>>> import numpy as np
>>> import numpy.linalg as la
>>> np.set_printoptions(precision=2, suppress=True, linewidth=100)
>>> E = np.loadtxt("data.csv", delimiter=",")
>>> print(E)
[[ 29.55  60.68 -36.94]
 [ 19.2   33.61 -17.56]
 [ 16.05  25.66 -12.23]
 [ 12.59  17.27  -6.88]
 [ 10.17  11.69  -3.56]
 [  7.61   6.2   -0.59]
 [  7.48   5.94  -0.46]
 [  4.84   1.15   1.63]
 [  4.62   0.81   1.75]
 [  1.61  -1.82   1.7 ]
 [  1.12  -1.63   1.31]
 [  0.06  -0.13   0.07]
 [  0.02  -0.04   0.02]
 [ -0.69   1.79  -0.74]
 [ -1.38   3.72  -1.  ]
 [ -2.35   5.96  -0.4 ]
 [ -2.54   6.3   -0.17]
 [ -3.07   7.13   0.6 ]
 [ -4.4    8.44   3.18]
 [ -9.     8.28  15.17]
 [-10.28   7.53  18.85]
 [-14.98   3.37  33.01]
 [-19.29  -1.7   46.41]
 [-22.53  -6.01  56.6 ]
 [-24.86  -9.32  64.  ]
 [-25.31  -9.98  65.44]]
>>> idx = E[:, 2] > np.median(E[:, 2])
>>> r0 = E[idx].mean(axis=0) - E[~idx].mean(axis=0)
>>> print(r0)
[-16.72 -13.26  30.01]
>>> print(((E - E.mean(axis=0)) @ r0 > 0).astype(int))
[0 0 0 0 0 0 0 0 0 0 0 0 0 0 0 0 0 0 0 1 1 1 1 1 1 1]
>>> proj = E @ la.solve(E.T @ E, E.T)
>>> print(la.matrix_rank(np.eye(26) - proj))
23
>>> print(np.round(np.diag(proj), 2) + 0)
[0.57 0.2  0.14 0.11 0.1  0.09 0.09 0.07 0.07 0.02 0.01 0.   0.   0.01 0.02 0.05 0.06 0.07 0.1
 0.12 0.12 0.12 0.15 0.2  0.26 0.28]
>>> out = E / np.sqrt((E ** 2).mean(axis=1, keepdims=True))
>>> print(la.matrix_rank(out) == la.matrix_rank(E))
True
>>> print(out[4])
[ 1.11  1.27 -0.39]
>>> d = la.norm(E[:, None] - E[None], axis=-1)
>>> print((d + 1e9 * np.eye(26)).round(6).argmin(axis=1))
[ 1  2  1  4  5  6  5  8  7 10  9 12 11 14 13 16 15 16 17 20 19 22 23 24 25 24]
>>> print(d.shape)
(26, 26)
>>> print(la.matrix_rank(d ** 2))
5
>>> print(d[23].round(6).argsort(kind="stable")[:4])
[23 24 25 22]
>>> print(round(float(E[18] @ E[9]), 2))
-17.04
>>> print(np.round(la.norm(E, 1), 2), round(float(la.norm(E, np.inf)), 2))
390.27 127.17
>>> K = np.load("x.npy")
>>> print(K)
[[-2 -6 -3 -7]
 [ 4  0  3 -1]
 [ 4  0  3 -1]]
>>> # row 2 repeats row 1
>>> print(la.lstsq(K[:-1].T, K[-1])[2])
2
>>> print(round(np.trace(la.pinv(K) @ K), 2))
2.0
>>> print(np.unique(K.round(6), axis=0).shape)
(2, 4)
>>> r0 = np.array([5, 4, 0])
>>> print(np.convolve(K[2], r0))
[20 16 15  7 -4  0]
>>> print(np.correlate(K[2], K[1], "full"))
[-4 12 -3 26 -3 12 -4]
>>> U, s, vt = la.svd(K)
>>> print(np.argmax(s[:-1] / (s[1:] + 1e-6)) + 1)
2
>>> out = U[:, :2] @ np.diag(s[:2]) @ vt[:2]
>>> print(out.round(2) + 0)
[[-2. -6. -3. -7.]
 [ 4.  0.  3. -1.]
 [ 4.  0.  3. -1.]]
>>> gram = K.T @ K
>>> print(np.round(la.eigvalsh(gram)[::-1], 2) + 0)
[102.  48.   0.   0.]
>>> print(np.round(la.svd(K, compute_uv=False) ** 2, 2) + 0)
[102.  48.   0.]
>>> ang = np.radians(90)
>>> R = np.eye(4)
>>> R[3, 3] = R[2, 2] = np.cos(ang)
>>> R[3, 2], R[2, 3] = -np.sin(ang), np.sin(ang)
>>> print(R.round(2) + 0)
[[ 1.  0.  0.  0.]
 [ 0.  1.  0.  0.]
 [ 0.  0.  0.  1.]
 [ 0.  0. -1.  0.]]
>>> out = K @ R.T
>>> print(np.abs(out - K).max(axis=0))
[ 0.  0.  4. 10.]
>>> print(np.allclose(la.norm(K, axis=1), la.norm(out, axis=1)))
True
>>> print(round(float(la.det(R)), 2), np.trace(R))
1.0 2.0
>>> print(out)
[[-2. -6. -7.  3.]
 [ 4.  0. -1. -3.]
 [ 4.  0. -1. -3.]]
>>> out = np.array([[-3, -3], [0, -1]])
>>> M = np.tile(out, (2, 2))
>>> print(M)
[[-3 -3 -3 -3]
 [ 0 -1  0 -1]
 [-3 -3 -3 -3]
 [ 0 -1  0 -1]]
>>> # rows 0 and 2 are equal
>>> r = la.matrix_rank(M)
>>> print(r)
2
>>> N = la.svd(M)[2][r:].T
>>> print([int(la.matrix_rank(M[:i])) for i in range(1, len(M) + 1)])
[1, 2, 2, 2]
>>> print(np.allclose(M @ N, 0))
True
>>> print(np.round(M @ N, 2) + 0)
[[0. 0.]
 [0. 0.]
 [0. 0.]
 [0. 0.]]
>>> print([int(la.matrix_rank(np.delete(M, i, axis=0))) for i in range(4)])
[2, 2, 2, 2]
>>> print(la.matrix_rank(M.T @ M), la.matrix_rank(M @ M.T))
2 2
>>> print(np.round(N @ N.T, 2) + 0)
[[ 0.5  0.  -0.5  0. ]
 [ 0.   0.5  0.  -0.5]
 [-0.5  0.   0.5  0. ]
 [ 0.  -0.5  0.   0.5]]
